$ python3 -q
>>> import numpy as np
>>> from numpy import linalg as LA
>>> np.set_printoptions(precision=2, suppress=True, linewidth=120)
>>> J = np.load("case7.npy")
>>> print(J)
[[ 1.49  0.93 -0.96]
 [ 0.93  0.31  1.74]
 [-0.96  1.74  0.2 ]]
>>> w1 = np.array([[-5, 5, 4, 1, 2], [-9, 0, 4, -4, 4], [9, 9, -6, -4, -3]])
>>> c = np.array([2, 1, 0, 2, 2])
>>> act = np.maximum(J @ w1 + c, 0)
>>> print((act > 0).astype(int))
[[0 0 1 1 1]
 [1 1 0 0 0]
 [0 0 1 0 1]]
>>> print(LA.matrix_rank(act))
3
>>> C = np.array([[-3, 0], [-7, 5], [-9, 7], [-4, -1], [-9, 2]])
>>> print((act @ C).round(6).argmax(axis=1))
[1 1 1]
>>> print(np.all(LA.eigvalsh(J) > 0))
False
>>> X = np.load("sample12.npy")
>>> print(X)
[[ 21.48  -5.91  17.93]
 [ 20.25  -5.84  16.92]
 [ 20.11  -5.84  16.81]
 [ 18.54  -5.74  15.52]
 [ 16.47  -5.58  13.84]
 [  6.18  -4.01   5.54]
 [  3.13  -3.05   3.1 ]
 [  2.11  -2.61   2.28]
 [  1.55  -2.32   1.83]
 [  1.35  -2.21   1.67]
 [  0.55  -1.67   1.  ]
 [  0.04   0.02   0.  ]
 [  0.3    0.08   0.01]
 [  1.09  -0.11   0.03]
 [  2.6   -1.84  -0.47]
 [  2.83  -2.42  -0.72]
 [  2.96  -2.86  -0.93]
 [  2.97  -2.9   -0.95]
 [  3.12  -3.57  -1.29]
 [  3.21  -4.15  -1.61]
 [  3.22  -4.31  -1.7 ]
 [  3.24  -4.5   -1.81]
 [  3.27  -4.89  -2.04]
 [  2.37 -11.42  -6.58]
 [  0.81 -16.06 -10.34]]
>>> th = np.radians(60)
>>> R = np.eye(3)
>>> R[1, 1] = R[0, 0] = np.cos(th)
>>> R[1, 0], R[0, 1] = -np.sin(th), np.sin(th)
>>> print(R)
[[ 0.5   0.87  0.  ]
 [-0.87  0.5   0.  ]
 [ 0.    0.    1.  ]]
>>> B = J @ R.T
>>> print(B)
[[ 1.55 -0.82 -0.96]
 [ 0.73 -0.65  1.74]
 [ 1.03  1.7   0.2 ]]
>>> print(np.allclose(LA.norm(J, axis=1), LA.norm(B, axis=1)))
True
>>> print(np.round(LA.det(R), 2), np.trace(R))
1.0 2.0
>>> lab = X[:, 2] > np.median(X[:, 2])
>>> f = X[lab].mean(axis=0) - X[~lab].mean(axis=0)
>>> print(((X - X.mean(axis=0)) @ f > 0).astype(int))
[1 1 1 1 1 1 0 0 0 0 0 0 0 0 0 0 0 0 0 0 0 0 0 0 0]
>>> B = np.c_[X[:, :2] @ np.array([[0, -4], [4, -2]]), np.array([0, 1, 0, 0, 2, 3, 1, 0, 0, 2, 3, 0, 3, 0, 1, 2, 0, 1, 2, 1, 2, 3, 2, 0, 2])]
>>> print(B)
[[-23.64 -74.1    0.  ]
 [-23.36 -69.32   1.  ]
 [-23.36 -68.76   0.  ]
 [-22.96 -62.68   0.  ]
 [-22.32 -54.72   2.  ]
 [-16.04 -16.7    3.  ]
 [-12.2   -6.42   1.  ]
 [-10.44  -3.22   0.  ]
 [ -9.28  -1.56   0.  ]
 [ -8.84  -0.98   2.  ]
 [ -6.68   1.14   3.  ]
 [  0.08  -0.2    0.  ]
 [  0.32  -1.36   3.  ]
 [ -0.44  -4.14   0.  ]
 [ -7.36  -6.72   1.  ]
 [ -9.68  -6.48   2.  ]
 [-11.44  -6.12   0.  ]
 [-11.6   -6.08   1.  ]
 [-14.28  -5.34   2.  ]
 [-16.6   -4.54   1.  ]
 [-17.24  -4.26   2.  ]
 [-18.    -3.96   3.  ]
 [-19.56  -3.3    2.  ]
 [-45.68  13.36   0.  ]
 [-64.24  28.88   2.  ]]
>>> print(LA.norm(LA.qr(X)[0].T @ B, axis=0) ** 2 / ((B ** 2).sum(axis=0) + 1e-12))
[1.   1.   0.33]
>>> print(LA.matrix_rank(np.c_[X, B]))
4
>>> print(LA.matrix_rank(B))
3
